$ ipython --no-banner

In [1]: import numpy as np

In [2]: from numpy import linalg as LA

In [3]: np.set_printoptions(precision=1, suppress=True, linewidth=140)

In [4]: X = np.load("x.npy")

In [5]: print(X.round(1) + 0)
[[ 2.3 -3.9  2.   6.4 -0.1 -2.4 -2.4 -2.1 -6.4 -1.  -2.5 -3.3]
 [ 3.7 -1.8  1.1  3.6  4.4 -1.1 -1.1 -3.3 -5.1  2.9 -3.2 -4.7]
 [ 5.4 -3.7  0.5  5.1  5.2 -0.8 -3.3 -3.3 -7.3  2.4 -3.6 -6.4]
 [-0.8  1.3 -1.3  3.  -0.6 -0.2  4.6  0.8  0.6  0.  -0.7 -0.2]
 [-0.8  2.  -1.   2.1  0.2 -0.2  5.   0.3  1.   1.  -0.9 -0.2]
 [ 1.9  1.7 -0.4  0.9  4.7  0.1  3.3 -2.1 -0.7  4.2 -2.4 -2.9]
 [ 3.2  0.5 -3.7  2.6  5.3  1.8  2.7  0.1 -1.3  2.9 -1.8 -4.2]
 [ 3.3 -0.6 -0.7  2.9  4.7  0.   0.8 -2.  -3.2  3.  -2.6 -4.3]
 [-0.8  2.6  0.9  0.7  1.2 -1.   4.9 -1.6  0.9  2.7 -1.7 -0.2]
 [-0.6  3.   3.6 -0.8  2.5 -2.2  4.3 -4.2  0.3  4.8 -2.7 -0.4]
 [ 1.6 -0.3 -4.4  4.7  1.4  1.5  3.1  2.2 -0.9 -0.6 -0.6 -2.6]
 [ 1.   1.2 -3.1  2.8  2.2  1.1  4.3  1.   0.3  1.2 -1.  -2. ]
 [-1.   3.2 -2.8  1.4  1.   1.   6.7  1.4  2.7  1.4 -0.4  0. ]
 [ 0.   2.1 -4.7  2.8  1.2  1.9  6.   2.7  2.   0.3 -0.1 -1. ]
 [ 1.6  2.5 -0.7  0.3  4.9  0.4  4.2 -1.9  0.2  4.6 -2.3 -2.6]
 [ 5.7 -4.9 -0.9  6.8  4.3 -0.3 -4.  -1.9 -8.   0.6 -3.1 -6.7]
 [ 4.2 -3.7 -1.6  6.4  2.8 -0.1 -2.  -0.7 -6.  -0.1 -2.3 -5.2]
 [ 1.6  3.7 -1.9 -0.9  6.2  1.3  5.6 -1.5  1.6  5.7 -2.1 -2.6]
 [-0.4  0.6  1.9  2.5 -0.1 -1.9  2.7 -1.9 -1.3  1.2 -1.9 -0.6]
 [ 3.4 -1.2  5.4  1.6  5.2 -3.1 -1.8 -6.9 -5.8  5.5 -4.6 -4.4]
 [ 3.  -0.6 -4.6  4.4  3.6  1.9  2.2  1.5 -1.8  0.7 -1.2 -4. ]
 [ 3.  -0.7  2.2  2.3  4.5 -1.5 -0.2 -4.1 -4.2  4.  -3.4 -4. ]
 [ 5.3 -2.3 -3.3  4.8  5.9  1.4 -0.8 -0.6 -4.8  2.1 -2.5 -6.3]
 [ 1.3 -1.4 -3.1  5.6 -0.1  0.5  1.9  1.8 -2.1 -1.6 -0.7 -2.3]
 [ 4.5  0.4 -2.5  1.7  7.7  1.5  1.6 -1.8 -2.4  5.  -2.8 -5.5]
 [ 1.5 -0.1  0.8  2.8  2.3 -1.   1.6 -2.1 -2.4  2.1 -2.3 -2.5]
 [ 3.2  0.4 -5.7  3.5  4.9  2.8  3.3  1.8 -0.7  1.7 -1.1 -4.2]
 [ 0.4 -0.5  3.   3.   0.4 -2.5  1.  -3.  -3.   1.5 -2.5 -1.4]
 [ 2.9 -3.2  0.5  5.8  1.4 -1.3 -1.6 -1.6 -5.6 -0.1 -2.4 -3.9]
 [ 3.4 -2.3 -3.8  5.9  2.4  1.1  0.3  1.2 -3.7 -0.5 -1.4 -4.4]
 [ 3.2 -3.5  6.1  4.1  2.5 -4.1 -3.8 -6.4 -7.8  2.7 -4.4 -4.2]
 [ 1.9 -2.4  3.5  4.3  1.  -2.9 -1.4 -3.7 -5.4  1.2 -3.1 -2.9]
 [ 1.1  1.7  1.1  0.8  3.6 -0.8  3.1 -2.8 -0.9  4.  -2.5 -2.1]
 [ 2.7 -2.9  2.8  4.8  1.7 -2.5 -2.1 -3.5 -6.1  1.1 -3.1 -3.7]
 [ 2.4 -1.7  1.6  3.9  2.3 -1.6 -0.4 -2.8 -4.4  1.7 -2.8 -3.4]
 [ 2.2 -2.4  0.   5.4  0.9 -1.  -0.5 -0.9 -4.5 -0.3 -2.  -3.2]
 [ 2.6 -1.4 -3.1  5.   2.3  0.8  1.2  0.8 -2.8  0.  -1.4 -3.6]
 [ 0.7 -1.6 -3.7  6.5 -1.6  0.6  2.2  3.  -1.8 -3.1 -0.1 -1.7]
 [-0.6  4.4  1.1 -1.5  3.5 -0.6  6.2 -2.6  2.2  5.2 -2.1 -0.4]]

In [6]: cen = X - X.mean(axis=0)

In [7]: Uu, sv, vt = LA.svd(cen, full_matrices=False)

In [8]: print(np.round(sv ** 2 / (sv ** 2).sum(), 1) + 0)
[0.5 0.3 0.2 0.  0.  0.  0.  0.  0.  0.  0.  0. ]

In [9]: print(round(float((sv ** 2).sum() ** 2 / (sv ** 4).sum()), 1))
2.5

In [10]: print(sv.round(1) + 0)
[35.5 26.2 20.   0.   0.   0.   0.   0.   0.   0.   0.   0. ]

In [11]: Z = X[[25, 30]].astype(float)

In [12]: for _ in range(5):
    ...:     z = LA.norm(X[:, None] - Z, axis=-1).argmin(axis=1)
    ...:     Z = np.array([X[z == j].mean(axis=0) for j in range(2)])
    ...: 

In [13]: print(z)
[1 1 1 0 0 0 0 1 0 0 0 0 0 0 0 1 1 0 0 1 0 1 1 0 0 0 0 1 1 0 1 1 0 1 1 1 0 0 0]

In [14]: print(Z[1] - Z[0])
[ 2.1 -3.5  3.2  2.   0.4 -1.9 -5.  -2.8 -5.  -0.2 -1.5 -2.1]

In [15]: print(np.bincount(z))
[23 16]

In [16]: print(np.abs(Z[1] - Z[0]).argmax())
6

In [17]: Uu, sv, vt = LA.svd(X)

In [18]: print(sv.round(1) + 0)
[49.9 30.1 26.1 14.6  0.   0.   0.   0.   0.   0.   0.   0. ]

In [19]: print(np.argmax(sv[:-1] / (sv[1:] + 1e-6)) + 1)
4

In [20]: out = Uu[:, :4] @ np.diag(sv[:4]) @ vt[:4]

In [21]: print(np.round(LA.norm(X - out) / LA.norm(X), 1))
0.0

In [22]: print(round(LA.norm(X - out, 2), 1), np.round(sv[4], 1))
0.0 0.0

In [23]: print(LA.matrix_rank(out))
4

In [24]: M = np.loadtxt("case3.csv", delimiter=",")

In [25]: print(M.round(1) + 0)
[[ 0.3 -0.5 -1.   1.3  1.1 -0.4  0.6 -1.   0.9  0.3  0.6  1.3]
 [ 0.6  0.2 -0.4  0.   0.8  0.9  0.2 -0.3 -2.1 -1.4  0.3  0.6]
 [-0.6  1.1  0.8 -0.2 -0.3  0.2  1.9 -0.6 -0.8  1.4  0.6  0.1]
 [-0.4 -0.5 -0.4  0.9 -0.3 -1.4  1.3  1.5 -0.7 -0.3 -1.   0.1]
 [-0.8  1.6 -0.1  0.3  1.5 -0.7 -1.  -0.3 -0.4  0.6 -1.2 -0.2]
 [-2.1  0.1  1.1  0.9  0.1  0.5  0.   0.1  0.6 -1.3  0.5  0.3]
 [ 0.4 -0.5  1.1 -0.5  1.   1.1  0.2  1.1  0.4  0.6 -1.1  1.4]
 [ 0.9  1.6  0.3 -0.6 -0.5 -0.7  0.7 -0.2  1.1 -1.4 -0.4  0.7]
 [-1.3 -0.3 -1.4 -1.  -1.   0.6  0.2 -0.9  0.   0.  -1.2  0.8]
 [-0.1  0.1  0.5  0.  -1.  -1.  -1.3  0.2 -0.8  0.5  0.7  1.9]
 [-0.5 -1.2  0.6 -1.7  1.1 -1.4  0.3 -0.8 -0.1 -0.4  0.3 -0.1]
 [-0.6  0.7 -1.4 -1.1  0.6  0.1  0.   1.6  0.4  0.1  1.4  0.2]]

In [26]: rng = np.random.default_rng(976623)

In [27]: z = rng.permutation(12)

In [28]: out = M[:, z] * rng.choice([-1, 1], 12)

In [29]: print(out.round(1) + 0)
[[ 1.1 -0.6  0.9 -0.6  0.3  1.3  0.3 -0.5 -1.   0.4 -1.   1.3]
 [ 0.8 -0.3 -2.1 -0.2  0.6  0.  -1.4  0.2 -0.3 -0.9 -0.4  0.6]
 [-0.3 -0.6 -0.8 -1.9 -0.6 -0.2  1.4  1.1 -0.6 -0.2  0.8  0.1]
 [-0.3  1.  -0.7 -1.3 -0.4  0.9 -0.3 -0.5  1.5  1.4 -0.4  0.1]
 [ 1.5  1.2 -0.4  1.  -0.8  0.3  0.6  1.6 -0.3  0.7 -0.1 -0.2]
 [ 0.1 -0.5  0.6  0.  -2.1  0.9 -1.3  0.1  0.1 -0.5  1.1  0.3]
 [ 1.   1.1  0.4 -0.2  0.4 -0.5  0.6 -0.5  1.1 -1.1  1.1  1.4]
 [-0.5  0.4  1.1 -0.7  0.9 -0.6 -1.4  1.6 -0.2  0.7  0.3  0.7]
 [-1.   1.2  0.  -0.2 -1.3 -1.   0.  -0.3 -0.9 -0.6 -1.4  0.8]
 [-1.  -0.7 -0.8  1.3 -0.1  0.   0.5  0.1  0.2  1.   0.5  1.9]
 [ 1.1 -0.3 -0.1 -0.3 -0.5 -1.7 -0.4 -1.2 -0.8  1.4  0.6 -0.1]
 [ 0.6 -1.4  0.4  0.  -0.6 -1.1  0.1  0.7  1.6 -0.1 -1.4  0.2]]

In [30]: Uu, _, vt = LA.svd(M.T @ out)

In [31]: print(np.round(LA.lstsq(M, out)[0], 1) + 0)
[[ 0.  0.  0.  0.  1.  0.  0.  0.  0.  0.  0.  0.]
 [ 0.  0.  0.  0.  0.  0.  0.  1.  0.  0.  0.  0.]
 [ 0.  0.  0.  0.  0.  0.  0.  0.  0.  0.  1.  0.]
 [ 0.  0.  0.  0.  0.  1.  0.  0.  0.  0.  0.  0.]
 [ 1.  0.  0.  0.  0.  0.  0.  0.  0.  0.  0.  0.]
 [ 0.  0.  0.  0.  0.  0.  0.  0.  0. -1.  0.  0.]
 [ 0.  0.  0. -1.  0.  0.  0.  0.  0.  0.  0.  0.]
 [ 0.  0.  0.  0.  0.  0.  0.  0.  1.  0.  0.  0.]
 [ 0.  0.  1.  0.  0.  0.  0.  0.  0.  0.  0.  0.]
 [ 0.  0.  0.  0.  0.  0.  1.  0.  0.  0.  0.  0.]
 [ 0. -1.  0.  0.  0.  0.  0.  0.  0.  0.  0.  0.]
 [ 0.  0.  0.  0.  0.  0.  0.  0.  0.  0.  0.  1.]]

In [32]: print(np.round(Uu @ vt, 1) + 0)
[[ 0.  0.  0.  0.  1.  0.  0.  0.  0.  0.  0.  0.]
 [ 0.  0.  0.  0.  0.  0.  0.  1.  0.  0.  0.  0.]
 [ 0.  0.  0.  0.  0.  0.  0.  0.  0.  0.  1.  0.]
 [ 0.  0.  0.  0.  0.  1.  0.  0.  0.  0.  0.  0.]
 [ 1.  0.  0.  0.  0.  0.  0.  0.  0.  0.  0.  0.]
 [ 0.  0.  0.  0.  0.  0.  0.  0.  0. -1.  0.  0.]
 [ 0.  0.  0. -1.  0.  0.  0.  0.  0.  0.  0.  0.]
 [ 0.  0.  0.  0.  0.  0.  0.  0.  1.  0.  0.  0.]
 [ 0.  0.  1.  0.  0.  0.  0.  0.  0.  0.  0.  0.]
 [ 0.  0.  0.  0.  0.  0.  1.  0.  0.  0.  0.  0.]
 [ 0. -1.  0.  0.  0.  0.  0.  0.  0.  0.  0.  0.]
 [ 0.  0.  0.  0.  0.  0.  0.  0.  0.  0.  0.  1.]]

In [33]: x0 = np.array([0, -3, -3, 1, -2, 1, 0, 0, -2, 1, -1, 3])

In [34]: rhs = M @ x0

In [35]: c, lr = np.zeros(12), 1 / LA.norm(M, 2) ** 2

In [36]: for i in range(50):
    ...:     c -= lr * M.T @ (M @ c - rhs)
    ...:     if i % 10 == 0: print(i, round(LA.norm(M @ c - rhs), 1))
    ...: 
0 0.0
10 0.0
20 0.0
30 0.0
40 0.0

In [37]: print(np.round(LA.cond(M), 1))
1.0

In [38]: Uu, sv, vt = LA.svd(M, full_matrices=False)

In [39]: print(np.allclose(Uu * sv @ vt, M))
True

In [40]: print(Uu.shape, sv.shape, vt.shape)
(12, 12) (12,) (12, 12)

In [41]: print(sv)
[3. 3. 3. 3. 3. 3. 3. 3. 3. 3. 3. 3.]

In [42]: print(np.round(Uu.T @ M @ vt.T, 1) + 0)
[[3. 0. 0. 0. 0. 0. 0. 0. 0. 0. 0. 0.]
 [0. 3. 0. 0. 0. 0. 0. 0. 0. 0. 0. 0.]
 [0. 0. 3. 0. 0. 0. 0. 0. 0. 0. 0. 0.]
 [0. 0. 0. 3. 0. 0. 0. 0. 0. 0. 0. 0.]
 [0. 0. 0. 0. 3. 0. 0. 0. 0. 0. 0. 0.]
 [0. 0. 0. 0. 0. 3. 0. 0. 0. 0. 0. 0.]
 [0. 0. 0. 0. 0. 0. 3. 0. 0. 0. 0. 0.]
 [0. 0. 0. 0. 0. 0. 0. 3. 0. 0. 0. 0.]
 [0. 0. 0. 0. 0. 0. 0. 0. 3. 0. 0. 0.]
 [0. 0. 0. 0. 0. 0. 0. 0. 0. 3. 0. 0.]
 [0. 0. 0. 0. 0. 0. 0. 0. 0. 0. 3. 0.]
 [0. 0. 0. 0. 0. 0. 0. 0. 0. 0. 0. 3.]]

In [43]: print((sv > 1e-8).sum())
12

In [44]: W1 = np.array([[-7, -5],
    ...:     [-1, -4],
    ...:     [0, -6],
    ...:     [-4, -6],
    ...:     [4, -1],
    ...:     [-4, 7],
    ...:     [2, -4],
    ...:     [1, -9],
    ...:     [-2, 5],
    ...:     [-5, -4],
    ...:     [-2, -9],
    ...:     [6, 1]])

In [45]: c = np.array([-3, 1])

In [46]: H = np.maximum(M @ W1 + c, 0)

In [47]: print((H > 0).astype(int))
[[0 1]
 [1 0]
 [0 0]
 [1 0]
 [1 1]
 [1 1]
 [1 1]
 [1 1]
 [1 1]
 [1 0]
 [1 1]
 [1 0]]

In [48]: print(LA.matrix_rank(H))
2

In [49]: print((H > 0).mean(axis=0))
[0.8 0.6]

In [50]: Z = np.array([[4, -7], [-3, -9]])

In [51]: print(W1 @ Z)
[[-13  94]
 [  8  43]
 [ 18  54]
 [  2  82]
 [ 19 -19]
 [-37 -35]
 [ 20  22]
 [ 31  74]
 [-23 -31]
 [ -8  71]
 [ 19  95]
 [ 21 -51]]
